>>> import numpy as np
>>> np.set_printoptions(precision=3, suppress=True, linewidth=100, floatmode="fixed")
>>> m1 = np.loadtxt("layer12.csv", delimiter=",")
>>> m1
array([[-2.310, -5.361,  2.394],
       [ 2.609,  6.585, -2.652],
       [ 0.435,  0.753, -0.454],
       [-2.525, -5.702,  2.476],
       [ 0.592,  1.561, -0.598],
       [ 0.464,  0.965, -0.618],
       [ 4.254,  9.586, -4.106],
       [-0.105, -0.194,  0.243],
       [-2.834, -6.753,  2.819],
       [-2.320, -5.419,  2.149],
       [ 0.388,  1.125, -0.390]])
>>> x0 = np.array([-1, -3, 1])
>>> target = m1 @ x0
>>> target
array([ 20.787, -25.016,  -3.148,  22.107,  -5.873,  -3.977, -37.118,   0.930,  25.912,  20.726,
        -4.153])
>>> np.linalg.lstsq(m1, target)[0]
array([-1.000, -3.000,  1.000])
>>> np.round(np.linalg.pinv(m1) @ m1, 3) + 0
array([[1.000, 0.000, 0.000],
       [0.000, 1.000, 0.000],
       [0.000, 0.000, 1.000]])
>>> rng = np.random.default_rng(75131)
>>> target = target + 0.05 * rng.normal(size=11)
>>> target
array([ 20.698, -24.934,  -3.177,  21.997,  -5.839,  -3.980, -37.159,   0.856,  26.047,  20.769,
        -4.085])
>>> coef, *_ = np.linalg.lstsq(m1, target)
>>> coef
array([-1.410, -2.958,  0.680])
>>> np.round(m1.T @ (target - m1 @ coef), 3) + 0
array([0.000, 0.000, 0.000])
>>> [round(float(np.linalg.norm(np.linalg.solve(m1.T @ m1 + lam * np.eye(3), m1.T @ target))), 2) for lam in (0, 1, 10, 100)]
[3.35, 3.29, 3.21, 2.61]
>>> proj = m1 @ np.linalg.solve(m1.T @ m1, m1.T)
>>> np.round(np.linalg.eigvalsh(proj), 3) + 0
array([0.000, 0.000, 0.000, 0.000, 0.000, 0.000, 0.000, 0.000, 1.000, 1.000, 1.000])
>>> labels = m1[:, 0] > np.median(m1[:, 0])
>>> f = m1[labels].mean(axis=0) - m1[~labels].mean(axis=0)
>>> ((m1 - m1.mean(axis=0)) @ f > 0).astype(int)
array([0, 1, 1, 0, 1, 1, 1, 1, 0, 0, 1])
>>> f
array([ 3.288,  7.607, -3.301])
>>> A2 = np.c_[m1[:, :1] @ np.array([[1]]), np.array([2, 0, -5, -9, -2, 1, 1, -2, -1, -8, -8])]
>>> A2
array([[-2.310,  2.000],
       [ 2.609,  0.000],
       [ 0.435, -5.000],
       [-2.525, -9.000],
       [ 0.592, -2.000],
       [ 0.464,  1.000],
       [ 4.254,  1.000],
       [-0.105, -2.000],
       [-2.834, -1.000],
       [-2.320, -8.000],
       [ 0.388, -8.000]])
>>> np.round(np.linalg.lstsq(m1, A2[:, 0])[0], 3) + 0
array([1.000, 0.000, 0.000])
>>> np.round(np.linalg.norm(A2 - m1 @ np.linalg.lstsq(m1, A2)[0], axis=0), 3) + 0
array([ 0.000, 14.021])
>>> np.linalg.matrix_rank(np.c_[m1, A2])
np.int64(4)
>>> np.linalg.norm(np.linalg.qr(m1)[0].T @ A2, axis=0) ** 2 / ((A2 ** 2).sum(axis=0) + 1e-12)
array([1.000, 0.210])
>>> M = np.load("m.npy")
>>> M
array([[ 0.995,  0.092,  0.049],
       [ 0.092, -0.558, -0.825],
       [ 0.049, -0.825,  0.563]])
>>> O, Rm = np.linalg.qr(M)
>>> O.shape, Rm.shape
((3, 3), (3, 3))
>>> O
array([[-0.995,  0.092,  0.049],
       [-0.092, -0.558, -0.825],
       [-0.049, -0.825,  0.563]])
>>> np.linalg.svd(M, compute_uv=False)
array([1.000, 1.000, 1.000])
>>> np.linalg.pinv(M)
array([[ 0.995,  0.092,  0.049],
       [ 0.092, -0.558, -0.825],
       [ 0.049, -0.825,  0.563]])
>>> x0 = np.array([8, 5, 2])
>>> M @ x0
array([ 8.512, -3.706, -2.609])
>>> M @ (2 * x0)
array([17.024, -7.412, -5.218])
>>> A = np.array([[1.0, 3.0, -1.0, -2.0],
...     [3.0, -2.0, -1.0, -2.0],
...     [3.0, -2.0, -2.0, 0.0],
...     [0.0, 0.0, 0.0, 1.0]])
>>> A
array([[ 1.000,  3.000, -1.000, -2.000],
       [ 3.000, -2.000, -1.000, -2.000],
       [ 3.000, -2.000, -2.000,  0.000],
       [ 0.000,  0.000,  0.000,  1.000]])
>>> A.ravel(order="F")
array([ 1.000,  3.000,  3.000,  0.000,  3.000, -2.000, -2.000,  0.000, -1.000, -1.000, -2.000,
        0.000, -2.000, -2.000,  0.000,  1.000])
>>> A.reshape(4, 5)
Traceback (most recent call last):
  File "<python-input-41>", line 1, in <module>
    A.reshape(4, 5)
    ~~~~~~~~~^^^^^^
ValueError: cannot reshape array of size 16 into shape (4,5)
>>> A.reshape(2, -1)
array([[ 1.000,  3.000, -1.000, -2.000,  3.000, -2.000, -1.000, -2.000],
       [ 3.000, -2.000, -2.000,  0.000,  0.000,  0.000,  0.000,  1.000]])
>>> A.reshape(-1, 2)
array([[ 1.000,  3.000],
       [-1.000, -2.000],
       [ 3.000, -2.000],
       [-1.000, -2.000],
       [ 3.000, -2.000],
       [-2.000,  0.000],
       [ 0.000,  0.000],
       [ 0.000,  1.000]])
>>> t3 = A.reshape(4, 2, -1)
>>> np.einsum("ihd,jhd->hij", t3, t3).shape
(2, 4, 4)
>>> t3.shape
(4, 2, 2)
>>> U, sv = np.linalg.svd(A)
Traceback (most recent call last):
  File "<python-input-47>", line 1, in <module>
    U, sv = np.linalg.svd(A)
    ^^^^^
ValueError: too many values to unpack (expected 2)
>>> U, sv, Vh = np.linalg.svd(A, full_matrices=False)
>>> np.round(U.T @ A @ Vh.T, 3) + 0
array([[5.711, 0.000, 0.000, 0.000],
       [0.000, 3.953, 0.000, 0.000],
       [0.000, 0.000, 1.634, 0.000],
       [0.000, 0.000, 0.000, 0.298]])
>>> sv / sv[0]
array([1.000, 0.692, 0.286, 0.052])
>>> (sv > 1e-8).sum()
np.int64(4)
>>> np.round(np.sqrt((sv ** 2).sum()), 3), round(np.linalg.norm(A), 3)
(np.float64(7.141), np.float64(7.141))
>>> np.abs(Vh[0])
array([0.749, 0.469, 0.376, 0.278])
>>> proj = np.triu(np.array([[-2, 2, 1, 2], [1, -1, 2, -3], [1, -1, -2, -1], [-3, -2, 2, -1]]), 1) + np.eye(4)
>>> A2 = proj @ A @ np.linalg.inv(proj)
>>> proj @ A - A @ proj
array([[  9.000,  -8.000, -11.000,   4.000],
       [  6.000, -10.000,  -3.000, -16.000],
       [  0.000,  -6.000,   1.000, -15.000],
       [  0.000,   0.000,   0.000,   0.000]])
>>> w, evecs = np.linalg.eig(A)
>>> np.sort(np.linalg.eigvals(A @ A))
array([ 1.000,  1.190,  5.575, 18.235])
>>> f = np.array([-3, 3, -1, 0])
>>> A2 = A + np.outer(f, np.eye(4)[0])
>>> A2
array([[-2.000,  3.000, -1.000, -2.000],
       [ 6.000, -2.000, -1.000, -2.000],
       [ 2.000, -2.000, -2.000,  0.000],
       [ 0.000,  0.000,  0.000,  1.000]])
>>> K = np.load("w.npy")
>>> K
array([[0.667, 0.333, 0.000],
       [0.000, 0.500, 0.500],
       [0.222, 0.333, 0.444]])
>>> proj = np.triu(np.array([[-3, -1, 2], [1, -1, 0], [-1, -1, 3]]), 1) + np.eye(3)
>>> A2 = proj @ K @ np.linalg.inv(proj)
>>> np.linalg.matrix_rank(A2)
np.int64(3)
>>> np.poly(A2)
array([ 1.000, -1.611,  0.685, -0.074])
>>> proj @ K - K @ proj
array([[ 0.444,  0.833, -0.944],
       [ 0.000,  0.000,  0.000],
       [ 0.000,  0.222, -0.444]])
>>> round(np.trace(A2), 3), round(np.trace(K), 3)
(np.float64(1.611), np.float64(1.611))
>>> round(np.linalg.det(A2), 3)
np.float64(0.074)
>>> A2
array([[ 1.111,  1.611, -1.833],
       [ 0.000,  0.500,  0.500],
       [ 0.222,  0.556,  0.000]])
>>> K.sum(axis=1)
array([1.000, 1.000, 1.000])
>>> np.linalg.matrix_power(K, 100)
array([[0.240, 0.400, 0.360],
       [0.240, 0.400, 0.360],
       [0.240, 0.400, 0.360]])
>>> np.linalg.matrix_power(K, 2)
array([[0.444, 0.389, 0.167],
       [0.111, 0.417, 0.472],
       [0.247, 0.389, 0.364]])
>>> p = np.eye(3)[1]
>>> for _ in range(5):
...     p = p @ K
...     print(p.round(3))
... 
[0.000 0.500 0.500]
[0.111 0.417 0.472]
[0.179 0.403 0.418]
[0.212 0.400 0.387]
[0.228 0.400 0.372]
>>> O, Rm = np.linalg.qr(K)
>>> np.abs(np.diag(Rm))
array([0.703, 0.543, 0.194])
>>> O.shape, Rm.shape
((3, 3), (3, 3))
>>> np.round(O.T @ O, 3) + 0
array([[1.000, 0.000, 0.000],
       [0.000, 1.000, 0.000],
       [0.000, 0.000, 1.000]])
>>> O
array([[-0.949,  0.123, -0.291],
       [-0.000, -0.921, -0.389],
       [-0.316, -0.369,  0.874]])
>>> np.round(np.trace(O @ O.T), 3)
np.float64(3.0)
>>> mat = np.array([[0, 1, 1], [1, 0, 1], [1, 1, 0]])
>>> round(np.linalg.eigvalsh(mat).min(), 3)
np.float64(-1.0)
>>> A2 = np.array([[-2, 3], [0, 0]])
>>> C = np.kron(A2, mat)
>>> C
array([[ 0, -2, -2,  0,  3,  3],
       [-2,  0, -2,  3,  0,  3],
       [-2, -2,  0,  3,  3,  0],
       [ 0,  0,  0,  0,  0,  0],
       [ 0,  0,  0,  0,  0,  0],
       [ 0,  0,  0,  0,  0,  0]])
>>> np.linalg.matrix_rank(C)
np.int64(3)
>>> U, sv, Vh = np.linalg.svd(C)
>>> evecs = Vh[:(sv > 1e-8).sum()]
>>> x0 = C[3] + -2 * C[0] + rng.integers(2) * np.eye(6)[3]
>>> x0
array([ 0.000,  4.000,  4.000,  0.000, -6.000, -6.000])
>>> np.round(evecs.T @ evecs, 3) + 0
array([[ 0.308,  0.000,  0.000, -0.462,  0.000,  0.000],
       [ 0.000,  0.308,  0.000,  0.000, -0.462,  0.000],
       [ 0.000,  0.000,  0.308,  0.000,  0.000, -0.462],
       [-0.462,  0.000,  0.000,  0.692,  0.000,  0.000],
       [ 0.000, -0.462,  0.000,  0.000,  0.692,  0.000],
       [ 0.000,  0.000, -0.462,  0.000,  0.000,  0.692]])
>>> np.diag(evecs.T @ evecs)
array([0.308, 0.308, 0.308, 0.692, 0.692, 0.692])
>>> round(float(np.linalg.norm(x0 - evecs.T @ evecs @ x0)), 3)
0.0
>>> np.linalg.matrix_rank(np.vstack([C, x0]))
np.int64(3)
>>> np.allclose(evecs.T @ evecs @ x0, x0)
True
>>> O = K.astype(float).copy()
>>> for j in range(3):
...     O[:, j] -= O[:, :j] @ (O[:, :j].T @ O[:, j])
...     O[:, j] /= np.linalg.norm(O[:, j])
... 
>>> O
array([[ 0.949, -0.123, -0.291],
       [ 0.000,  0.921, -0.389],
       [ 0.316,  0.369,  0.874]])
>>> np.round(O.T @ K, 3) + 0
array([[0.703, 0.422, 0.141],
       [0.000, 0.543, 0.625],
       [0.000, 0.000, 0.194]])
>>> np.round(O.T @ O, 3) + 0
array([[1.000, 0.000, 0.000],
       [0.000, 1.000, 0.000],
       [0.000, 0.000, 1.000]])
>>> E = np.load("test7.npy")
>>> E
array([[ 0.800,  1.200,  2.700],
       [ 1.400, -2.200,  2.100],
       [ 0.400,  1.100, -3.300],
       [ 0.100,  0.200, -6.300]])
>>> proj = E @ np.linalg.solve(E.T @ E, E.T)
>>> np.round((np.eye(4) - proj) @ E, 3) + 0
array([[0.000, 0.000, 0.000],
       [0.000, 0.000, 0.000],
       [0.000, 0.000, 0.000],
       [0.000, 0.000, 0.000]])
>>> np.linalg.matrix_rank(np.eye(4) - proj)
np.int64(1)
>>> np.allclose(proj @ proj, proj)
True
>>> x0 = np.array([-2, -1, 3])
>>> target = E @ x0
>>> np.linalg.solve(E.T @ E, E.T @ target)
array([-2.000, -1.000,  3.000])
>>> np.round(np.linalg.pinv(E) @ E, 3) + 0
array([[1.000, 0.000, 0.000],
       [0.000, 1.000, 0.000],
       [0.000, 0.000, 1.000]])
>>> target = target + 0.02 * rng.normal(size=4)
>>> target
array([  5.318,   5.712, -11.794, -19.299])
>>> coef, *_ = np.linalg.lstsq(E, target)
>>> coef.round()
array([-2.000, -1.000,  3.000])
>>> def softmax(z):
...     e = np.exp(z - z.max(axis=-1, keepdims=True))
...     return e / e.sum(axis=-1, keepdims=True)
... 
>>> softmax(E[2] + -1)
array([0.329, 0.663, 0.008])
>>> att = E @ E.T / np.sqrt(3)
>>> np.round(softmax(att), 3) + 0
array([[0.953, 0.047, 0.000, 0.000],
       [0.017, 0.983, 0.000, 0.000],
       [0.000, 0.000, 0.006, 0.994],
       [0.000, 0.000, 0.000, 1.000]])
>>> F = np.array([[0, 0], [1, 1]])
>>> U, sv, Vh = np.linalg.svd(F)
>>> evecs = Vh[:(sv > 1e-8).sum()]
>>> x0 = F[0] + -2 * F[1] + rng.integers(2) * np.eye(2)[1]
>>> x0
array([-2.000, -1.000])
>>> round(float(np.linalg.norm(x0 - evecs.T @ evecs @ x0)), 3)
0.707
>>> np.diag(evecs.T @ evecs)
array([0.500, 0.500])
>>> evecs.T @ evecs
array([[0.500, 0.500],
       [0.500, 0.500]])
